% ipython --no-banner

In [1]: import numpy as np

In [2]: from numpy import linalg as LA

In [3]: np.set_printoptions(precision=4, suppress=True, linewidth=160)

In [4]: X = np.array([[2, 2, 2], [2, 4, 4], [2, 4, 6]])

In [5]: # symmetric

In [6]: x0 = np.array([-9, -3, 0])

In [7]: target = X @ x0

In [8]: target
Out[8]: array([-24, -30, -30])

In [9]: LA.solve(X, 2 * target)
Out[9]: array([-18.,  -6.,   0.])

In [10]: LA.solve(X, target[:-1])
ValueError: solve1: Input operand 1 has a mismatch in its core dimension 0, with gufunc signature (m,m),(m)->(m) (size 2 is different from 3)


In [11]: w, evecs = LA.eig(X)

In [12]: np.round(X @ evecs[:, 0] - w[0] * evecs[:, 0], 4) + 0
Out[12]: array([0., 0., 0.])

In [13]: w
Out[13]: array([10.0978,  1.2862,  0.616 ])

In [14]: np.round(np.prod(w), 4)
Out[14]: np.float64(8.0)

In [15]: np.sort(LA.eigvals(X.T))
Out[15]: array([ 0.616 ,  1.2862, 10.0978])

In [16]: out = np.array([[0], [3], [1], [2], [0]])

In [17]: Z = np.array([[3, -1, -3, -1, 0, 2, 2, 3, -3, -2]])

In [18]: rng = np.random.default_rng(1660)

In [19]: m1 = out @ Z + 0.02 * rng.normal(size=(5, 10))

In [20]: m1
Out[20]: 
array([[ 0.0033, -0.0185,  0.0013, -0.0698, -0.0224,  0.0222,  0.0044, -0.0239,  0.0199,  0.0002],
       [ 8.9984, -3.0026, -9.008 , -2.9933, -0.0011,  5.9893,  6.009 ,  8.9954, -9.0215, -6.0165],
       [ 3.0042, -0.9972, -3.0114, -0.9951,  0.0463,  2.0012,  2.0066,  3.0135, -2.9986, -1.9878],
       [ 5.9923, -1.9903, -5.9559, -1.9945,  0.0477,  3.9922,  4.0066,  6.0323, -5.992 , -3.9915],
       [-0.0095, -0.0025, -0.0076, -0.0093, -0.0429, -0.019 , -0.0219, -0.0064,  0.0122,  0.0248]])

In [21]: LA.norm(m1, axis=2)
AxisError: axis 2 is out of bounds for array of dimension 2


In [22]: np.round(LA.norm(m1, 2), 4)
Out[22]: np.float64(26.4621)

In [23]: np.round(LA.norm(m1[0], 1), 4), round(float(LA.norm(m1[0], np.inf)), 4)
Out[23]: (np.float64(0.1859), 0.0698)

In [24]: round(LA.norm(m1) ** 2 / LA.norm(m1, 2) ** 2, 4)
Out[24]: np.float64(1.0)

In [25]: np.round(LA.norm(m1[0] - m1[3]), 4)
Out[25]: np.float64(14.124)

In [26]: np.round(m1[0] @ m1[3], 4)
Out[26]: np.float64(0.0288)

In [27]: LA.norm(m1, axis=1).argmax()
Out[27]: np.int64(1)

In [28]: F = np.load("case19.npy")

In [29]: F
Out[29]: 
array([[ 7.3,  6. ,  4. , -7. , -9. , -9. , -8. ],
       [ 7. , -8.7, -2. ,  7. , -4. ,  3. , -4. ],
       [ 1. ,  3. ,  6.3, -7. , -1. ,  9. , -1. ],
       [-6. , -9. ,  0. , -3.7,  2. , -1. , -8. ],
       [ 9. , -2. ,  5. , -9. , -2.7, -9. , -4. ],
       [-4. , -6. ,  6. , -7. ,  8. ,  1.3, -6. ],
       [ 7. ,  6. ,  4. , -7. , -9. , -9. , -7.7]])

In [30]: u = np.array([3, 0, 1, 3, 2, 1, 0])

In [31]: out = F + np.outer(u, np.eye(7)[6])

In [32]: out
Out[32]: 
array([[ 7.3,  6. ,  4. , -7. , -9. , -9. , -5. ],
       [ 7. , -8.7, -2. ,  7. , -4. ,  3. , -4. ],
       [ 1. ,  3. ,  6.3, -7. , -1. ,  9. ,  0. ],
       [-6. , -9. ,  0. , -3.7,  2. , -1. , -5. ],
       [ 9. , -2. ,  5. , -9. , -2.7, -9. , -2. ],
       [-4. , -6. ,  6. , -7. ,  8. ,  1.3, -5. ],
       [ 7. ,  6. ,  4. , -7. , -9. , -9. , -7.7]])

In [33]: LA.matrix_rank(out - F)
Out[33]: np.int64(1)

In [34]: np.round(LA.det(F), 4)
Out[34]: np.float64(-431114.0543)

In [35]: round(float(np.abs(LA.eigvals(F)).max()), 4)
Out[35]: 13.9637

In [36]: np.trace(F)
Out[36]: np.float64(-7.9)

In [37]: np.allclose(F, F.T)
Out[37]: False

In [38]: Uu, sigma, vt = LA.svd(m1)

In [39]: sigma
Out[39]: array([26.4621,  0.0967,  0.0689,  0.0386,  0.0337])

In [40]: out = Uu[:, :1] @ np.diag(sigma[:1]) @ vt[:1]

In [41]: LA.matrix_rank(out)
Out[41]: np.int64(1)

In [42]: x0 = np.array([2, 0, 2, -1, 0, 2, -3])

In [43]: target = F @ x0

In [44]: target
Out[44]: array([35.6, 21. , 42.6, 13.7, 31. , 31.6, 34.1])

In [45]: np.round(LA.solve(F, target), 4) + 0
Out[45]: array([ 2.,  0.,  2., -1.,  0.,  2., -3.])

In [46]: np.round(LA.solve(F, -3 * target), 4) + 0
Out[46]: array([-6.,  0., -6.,  3.,  0., -6.,  9.])

In [47]: idx = rng.permutation(7)

In [48]: idx
Out[48]: array([0, 3, 6, 1, 2, 5, 4])

In [49]: out = F[idx][:, idx]

In [50]: np.sort(np.abs(LA.eigvals(out)))
Out[50]: array([ 0.3   ,  3.278 , 11.5465, 13.9542, 13.9542, 13.9637, 13.9637])

In [51]: E = np.array([[-0.1, 1.2, 0.1, 0.9, -0.4],
    ...:     [0.2, 0.4, -1.7, 2.4, 0.1],
    ...:     [-2.3, -0.3, 0.6, -1.1, -1.3],
    ...:     [-0.5, -0.1, 0.2, -0.1, 0.2],
    ...:     [-0.8, -1.2, 0.4, 0.6, 0.3],
    ...:     [0.2, 1.3, 0.2, -1.3, 1.8],
    ...:     [0.6, -0.8, 0.6, -1.2, 0.4]])

In [52]: E[5] = E[4] + 0.05 * rng.normal(size=5)

In [53]: E
Out[53]: 
array([[-0.1   ,  1.2   ,  0.1   ,  0.9   , -0.4   ],
       [ 0.2   ,  0.4   , -1.7   ,  2.4   ,  0.1   ],
       [-2.3   , -0.3   ,  0.6   , -1.1   , -1.3   ],
       [-0.5   , -0.1   ,  0.2   , -0.1   ,  0.2   ],
       [-0.8   , -1.2   ,  0.4   ,  0.6   ,  0.3   ],
       [-0.6978, -1.1562,  0.3875,  0.5522,  0.3536],
       [ 0.6   , -0.8   ,  0.6   , -1.2   ,  0.4   ]])

In [54]: out = np.array([[0, 3], [0, 3], [1, 1], [-2, 1], [-1, -2]])

In [55]: np.einsum("ik,kj->ji", E, out)
Out[55]: 
array([[-1.3   , -6.6   ,  4.1   ,  0.2   , -1.1   , -1.0705,  2.6   ],
       [ 5.1   ,  2.3   , -5.7   , -2.1   , -5.6   , -5.3295, -2.    ]])

In [56]: np.einsum("ij,ij->i", E, E)
Out[56]: array([2.43  , 8.86  , 8.64  , 0.35  , 2.69  , 2.4038, 2.96  ])

In [57]: out @ E
ValueError: matmul: Input operand 1 has a mismatch in its core dimension 0, with gufunc signature (n?,k),(k,m?)->(n?,m?) (size 7 is different from 2)


In [58]: E @ out
Out[58]: 
array([[-1.3   ,  5.1   ],
       [-6.6   ,  2.3   ],
       [ 4.1   , -5.7   ],
       [ 0.2   , -2.1   ],
       [-1.1   , -5.6   ],
       [-1.0705, -5.3295],
       [ 2.6   , -2.    ]])
